% python3 -q
>>> import numpy as np
>>> from numpy import linalg as LA
>>> np.set_printoptions(precision=2, suppress=True, linewidth=100, floatmode="fixed")
>>> X = np.load("run12.npy")
>>> X
array([[ 2, -5, -1,  3,  2,  1, -3,  2, -1],
       [-5,  2,  0,  5,  0, -1,  1, -1,  2],
       [-1,  0,  4,  0, -5, -2, -1, -1, -1],
       [ 3,  5,  0,  0, -3, -1, -4, -2,  0],
       [ 2,  0, -5, -3, -2, -5, -3, -2, -2],
       [ 1, -1, -2, -1, -5,  6, -1,  0,  2],
       [-3,  1, -1, -4, -3, -1, -6,  2,  1],
       [ 2, -1, -1, -2, -2,  0,  2,  0,  2],
       [-1,  2, -1,  0, -2,  2,  1,  2, -2]])
>>> # symmetric
>>> def softmax(z):
...     e = np.exp(z - z.max(axis=-1, keepdims=True))
...     return e / e.sum(axis=-1, keepdims=True)
... 
>>> softmax(X).sum(axis=1)
array([1.00, 1.00, 1.00, 1.00, 1.00, 1.00, 1.00, 1.00, 1.00])
>>> att = X @ X.T / np.sqrt(9)
>>> np.round(softmax(att), 2) + 0
array([[1.00, 0.00, 0.00, 0.00, 0.00, 0.00, 0.00, 0.00, 0.00],
       [0.00, 1.00, 0.00, 0.00, 0.00, 0.00, 0.00, 0.00, 0.00],
       [0.00, 0.00, 1.00, 0.00, 0.00, 0.00, 0.00, 0.00, 0.00],
       [0.00, 0.00, 0.00, 1.00, 0.00, 0.00, 0.00, 0.00, 0.00],
       [0.00, 0.00, 0.00, 0.00, 1.00, 0.00, 0.00, 0.00, 0.00],
       [0.00, 0.00, 0.00, 0.00, 0.00, 1.00, 0.00, 0.00, 0.00],
       [0.00, 0.00, 0.00, 0.00, 0.00, 0.00, 1.00, 0.00, 0.00],
       [0.00, 0.00, 0.00, 0.00, 0.01, 0.27, 0.00, 0.72, 0.00],
       [0.00, 0.00, 0.00, 0.00, 0.00, 0.09, 0.00, 0.00, 0.91]])
>>> softmax(att)[0] @ X
array([ 2.00, -5.00, -1.00,  3.00,  2.00,  1.00, -3.00,  2.00, -1.00])
>>> F = np.array([[3.0, 1.0, 0.0, 0.0, 0.0, 0.0, 0.0, 0.0],
...     [0.0, 3.0, 1.0, 0.0, 0.0, 0.0, 0.0, 0.0],
...     [0.0, 0.0, 3.0, 1.0, 0.0, 0.0, 0.0, 0.0],
...     [0.0, 0.0, 0.0, 3.0, 1.0, 0.0, 0.0, 0.0],
...     [0.0, 0.0, 0.0, 0.0, 3.0, 1.0, 0.0, 0.0],
...     [0.0, 0.0, 0.0, 0.0, 0.0, 3.0, 1.0, 0.0],
...     [0.0, 0.0, 0.0, 0.0, 0.0, 0.0, 3.0, 1.0],
...     [0.0, 0.0, 0.0, 0.0, 0.0, 0.0, 0.0, 3.0]])
>>> # triangular
>>> rng = np.random.default_rng(649528)
>>> lab = rng.permutation(8)
>>> lab
array([1, 7, 3, 0, 4, 2, 5, 6])
>>> out = F[lab][:, lab]
>>> np.trace(out)
np.float64(24.0)
>>> out
array([[3.00, 0.00, 0.00, 0.00, 0.00, 1.00, 0.00, 0.00],
       [0.00, 3.00, 0.00, 0.00, 0.00, 0.00, 0.00, 0.00],
       [0.00, 0.00, 3.00, 0.00, 1.00, 0.00, 0.00, 0.00],
       [1.00, 0.00, 0.00, 3.00, 0.00, 0.00, 0.00, 0.00],
       [0.00, 0.00, 0.00, 0.00, 3.00, 0.00, 1.00, 0.00],
       [0.00, 0.00, 1.00, 0.00, 0.00, 3.00, 0.00, 0.00],
       [0.00, 0.00, 0.00, 0.00, 0.00, 0.00, 3.00, 1.00],
       [0.00, 1.00, 0.00, 0.00, 0.00, 0.00, 0.00, 3.00]])
>>> round(LA.det(out), 2), round(float(LA.det(F[lab])), 2)
(np.float64(6561.0), 6561.0)
>>> np.diag(out)
array([3.00, 3.00, 3.00, 3.00, 3.00, 3.00, 3.00, 3.00])
>>> np.sort(np.abs(LA.eigvals(out)))
array([3.00, 3.00, 3.00, 3.00, 3.00, 3.00, 3.00, 3.00])
